$ ipython --no-banner

In [1]: import numpy as np

In [2]: np.set_printoptions(precision=3, suppress=True, linewidth=140, floatmode="fixed")

In [3]: sv = 20 * 0.2 ** np.arange(4)

In [4]: rng = np.random.default_rng(41577)

In [5]: K = rng.normal(size=(43, 4)) * rng.permutation(sv)

In [6]: K
Out[6]: 
array([[-13.982,  -1.807,  -0.090,  -1.188],
       [ -3.636,   4.100,  -0.165,   0.579],
       [-10.162,  -6.322,   0.046,  -0.517],
       [-26.581,  -6.161,  -0.380,   0.952],
       [-21.761,  -0.352,  -0.217,   0.982],
       [-33.458,   0.931,  -0.323,   0.552],
       [ -1.249,   7.942,  -0.010,   1.552],
       [ 28.439,  11.317,   0.035,   1.065],
       [ -7.570,   6.240,   0.043,   0.704],
       [-28.521,   3.521,  -0.050,  -0.396],
       [ -3.224,  -0.444,  -0.025,  -1.295],
       [ -1.176,  -4.873,  -0.413,   0.346],
       [  3.607,  -5.018,  -0.023,  -0.233],
       [ 16.246,  -0.071,  -0.088,  -0.030],
       [-10.363,   1.206,  -0.059,   0.443],
       [ -2.055,  -0.017,   0.182,  -0.156],
       [  8.852,   3.591,  -0.258,   1.828],
       [ -6.420,   0.644,   0.198,  -0.281],
       [ 12.453,   1.794,   0.218,  -0.639],
       [-29.450,  -0.580,   0.056,  -0.208],
       [-35.492,  -0.701,   0.196,  -0.245],
       [ 21.337,  -4.435,   0.066,  -1.437],
       [ -2.181,   1.475,  -0.085,  -0.468],
       [-19.647,  -2.716,   0.064,  -0.035],
       [ 12.110,   3.614,   0.158,  -0.095],
       [ 31.510,   0.431,  -0.032,   1.790],
       [  4.756,  -5.803,  -0.080,   1.458],
       [ -1.265,  -5.022,   0.133,   0.019],
       [ 13.880,   4.094,   0.165,   0.694],
       [-17.272,   1.006,   0.098,   0.937],
       [  8.329,   5.632,   0.049,   1.453],
       [ 24.125,   3.017,   0.103,  -0.779],
       [ 16.263,   8.510,  -0.096,  -0.789],
       [  9.989,   0.788,  -0.065,   0.960],
       [ -3.478,   3.442,   0.106,  -0.428],
       [  2.761,   2.766,   0.100,  -2.157],
       [-30.985,  -4.610,   0.391,   0.661],
       [-11.552,   2.715,   0.336,   0.442],
       [-17.130,   3.099,   0.024,  -0.113],
       [ 23.698,  -1.375,   0.050,  -1.155],
       [-13.744,  -0.446,   0.042,   1.549],
       [-10.123,  -0.647,   0.087,  -0.237],
       [-30.859,   5.527,   0.269,   1.877]])

In [7]: z = K[:, 2] > np.median(K[:, 2])

In [8]: f = K[z].mean(axis=0) - K[~z].mean(axis=0)

In [9]: np.argsort(-np.abs(f).round(6), kind="stable")
Out[9]: array([0, 1, 3, 2])

In [10]: ((K - K.mean(axis=0)) @ f > 0).astype(int)
Out[10]: array([1, 0, 1, 1, 1, 1, 0, 0, 1, 1, 1, 1, 0, 0, 1, 0, 0, 1, 0, 1, 1, 0, 0, 1, 0, 0, 0, 1, 0, 1, 0, 0, 0, 0, 0, 0, 1, 1, 1, 0, 1, 1, 1])

In [11]: F = np.load("arr.npy")

In [12]: F
Out[12]: 
array([[-1.000,  1.000,  0.000,  0.000,  0.000,  0.000,  0.000,  0.000,  0.000],
       [ 0.000, -1.000,  1.000,  0.000,  0.000,  0.000,  0.000,  0.000,  0.000],
       [ 0.000,  0.000, -1.000,  1.000,  0.000,  0.000,  0.000,  0.000,  0.000],
       [ 0.000,  0.000,  0.000, -1.000,  1.000,  0.000,  0.000,  0.000,  0.000],
       [ 0.000,  0.000,  0.000,  0.000, -1.000,  1.000,  0.000,  0.000,  0.000],
       [ 0.000,  0.000,  0.000,  0.000,  0.000, -1.000,  1.000,  0.000,  0.000],
       [ 0.000,  0.000,  0.000,  0.000,  0.000,  0.000, -1.000,  1.000,  0.000],
       [ 0.000,  0.000,  0.000,  0.000,  0.000,  0.000,  0.000, -1.000,  1.000],
       [ 0.000,  0.000,  0.000,  0.000,  0.000,  0.000,  0.000,  0.000, -1.000]])

In [13]: z = rng.permutation(9)

In [14]: Y = F[:, z] * rng.choice([-1, 1], 9)

In [15]: Y
Out[15]: 
array([[-0.000,  0.000, -0.000,  0.000, -0.000, -1.000, -0.000,  0.000,  1.000],
       [-0.000,  0.000, -1.000,  0.000, -0.000,  0.000, -0.000,  0.000, -1.000],
       [-0.000,  0.000,  1.000,  0.000, -0.000,  0.000, -0.000,  1.000,  0.000],
       [-0.000,  1.000, -0.000,  0.000, -0.000,  0.000, -0.000, -1.000,  0.000],
       [-0.000, -1.000, -0.000,  0.000, -1.000,  0.000, -0.000,  0.000,  0.000],
       [-0.000,  0.000, -0.000,  1.000,  1.000,  0.000, -0.000,  0.000,  0.000],
       [-1.000,  0.000, -0.000, -1.000, -0.000,  0.000, -0.000,  0.000,  0.000],
       [ 1.000,  0.000, -0.000,  0.000, -0.000,  0.000, -1.000,  0.000,  0.000],
       [-0.000,  0.000, -0.000,  0.000, -0.000,  0.000,  1.000,  0.000,  0.000]])

In [16]: U, _, Vh = np.linalg.svd(F.T @ Y)

In [17]: np.round(U @ Vh, 3) + 0
Out[17]: 
array([[ 0.000,  0.000,  0.000,  0.000,  0.000,  1.000,  0.000,  0.000,  0.000],
       [ 0.000,  0.000,  0.000,  0.000,  0.000,  0.000,  0.000,  0.000,  1.000],
       [ 0.000,  0.000, -1.000,  0.000,  0.000,  0.000,  0.000,  0.000,  0.000],
       [ 0.000,  0.000,  0.000,  0.000,  0.000,  0.000,  0.000,  1.000,  0.000],
       [ 0.000,  1.000,  0.000,  0.000,  0.000,  0.000,  0.000,  0.000,  0.000],
       [ 0.000,  0.000,  0.000,  0.000, -1.000,  0.000,  0.000,  0.000,  0.000],
       [ 0.000,  0.000,  0.000,  1.000,  0.000,  0.000,  0.000,  0.000,  0.000],
       [-1.000,  0.000,  0.000,  0.000,  0.000,  0.000,  0.000,  0.000,  0.000],
       [ 0.000,  0.000,  0.000,  0.000,  0.000,  0.000, -1.000,  0.000,  0.000]])

In [18]: J = np.loadtxt("w.csv", delimiter=",")

In [19]: J
Out[19]: 
array([[0.083, 0.083, 0.042, 0.125, 0.083, 0.042, 0.042, 0.042, 0.125, 0.125, 0.042, 0.083, 0.083],
       [0.043, 0.087, 0.087, 0.130, 0.087, 0.000, 0.000, 0.043, 0.130, 0.130, 0.000, 0.130, 0.130],
       [0.136, 0.091, 0.136, 0.045, 0.000, 0.000, 0.136, 0.091, 0.091, 0.091, 0.045, 0.091, 0.045],
       [0.038, 0.077, 0.115, 0.154, 0.115, 0.115, 0.077, 0.038, 0.115, 0.000, 0.038, 0.115, 0.000],
       [0.000, 0.083, 0.125, 0.083, 0.042, 0.083, 0.125, 0.125, 0.083, 0.083, 0.000, 0.083, 0.083],
       [0.095, 0.000, 0.143, 0.143, 0.048, 0.143, 0.000, 0.095, 0.048, 0.000, 0.095, 0.143, 0.048],
       [0.045, 0.045, 0.136, 0.000, 0.091, 0.091, 0.091, 0.000, 0.091, 0.091, 0.136, 0.091, 0.091],
       [0.111, 0.000, 0.111, 0.111, 0.000, 0.111, 0.056, 0.056, 0.167, 0.056, 0.000, 0.056, 0.167],
       [0.083, 0.000, 0.042, 0.000, 0.042, 0.125, 0.042, 0.125, 0.167, 0.083, 0.083, 0.125, 0.083],
       [0.125, 0.125, 0.083, 0.125, 0.042, 0.083, 0.083, 0.042, 0.042, 0.125, 0.042, 0.000, 0.083],
       [0.069, 0.034, 0.069, 0.103, 0.069, 0.069, 0.069, 0.103, 0.103, 0.069, 0.103, 0.103, 0.034],
       [0.000, 0.050, 0.100, 0.150, 0.050, 0.000, 0.150, 0.050, 0.100, 0.050, 0.150, 0.100, 0.050],
       [0.087, 0.087, 0.130, 0.043, 0.000, 0.087, 0.000, 0.087, 0.000, 0.130, 0.130, 0.130, 0.087]])

In [20]: J.sum(axis=1)
Out[20]: array([1.000, 1.000, 1.000, 1.000, 1.000, 1.000, 1.000, 1.000, 1.000, 1.000, 1.000, 1.000, 1.000])

In [21]: p = np.eye(13)[0]

In [22]: for _ in range(6):
    ...:     p = p @ J
    ...:     print(p.round(3))
    ...: 
[0.083 0.083 0.042 0.125 0.083 0.042 0.042 0.042 0.125 0.125 0.042 0.083 0.083]
[0.068 0.065 0.095 0.096 0.055 0.075 0.066 0.069 0.098 0.082 0.063 0.094 0.073]
[0.072 0.058 0.101 0.093 0.051 0.073 0.069 0.069 0.098 0.077 0.069 0.097 0.072]
[0.073 0.058 0.101 0.092 0.051 0.072 0.070 0.069 0.098 0.077 0.070 0.097 0.072]
[0.073 0.058 0.101 0.092 0.051 0.072 0.070 0.069 0.099 0.077 0.070 0.097 0.072]
[0.073 0.058 0.101 0.092 0.051 0.072 0.070 0.069 0.099 0.077 0.070 0.097 0.072]

In [23]: f = np.array([0, -2, 2])

In [24]: np.correlate(J[10], J[11], "full")
Out[24]: 
array([0.003, 0.009, 0.017, 0.021, 0.033, 0.036, 0.045, 0.045, 0.055, 0.071, 0.069, 0.078, 0.084, 0.079, 0.066, 0.053, 0.055, 0.050, 0.036,
       0.033, 0.031, 0.021, 0.009, 0.002, 0.000])

In [25]: np.polyval(f, J[10])
Out[25]: array([1.862, 1.931, 1.862, 1.793, 1.862, 1.862, 1.862, 1.793, 1.793, 1.862, 1.793, 1.793, 1.931])

In [26]: np.convolve(J[10], f)
Out[26]: array([ 0.000, -0.138,  0.069, -0.069, -0.069,  0.069,  0.000,  0.000, -0.069,  0.000,  0.069, -0.069,  0.000,  0.138,  0.069])
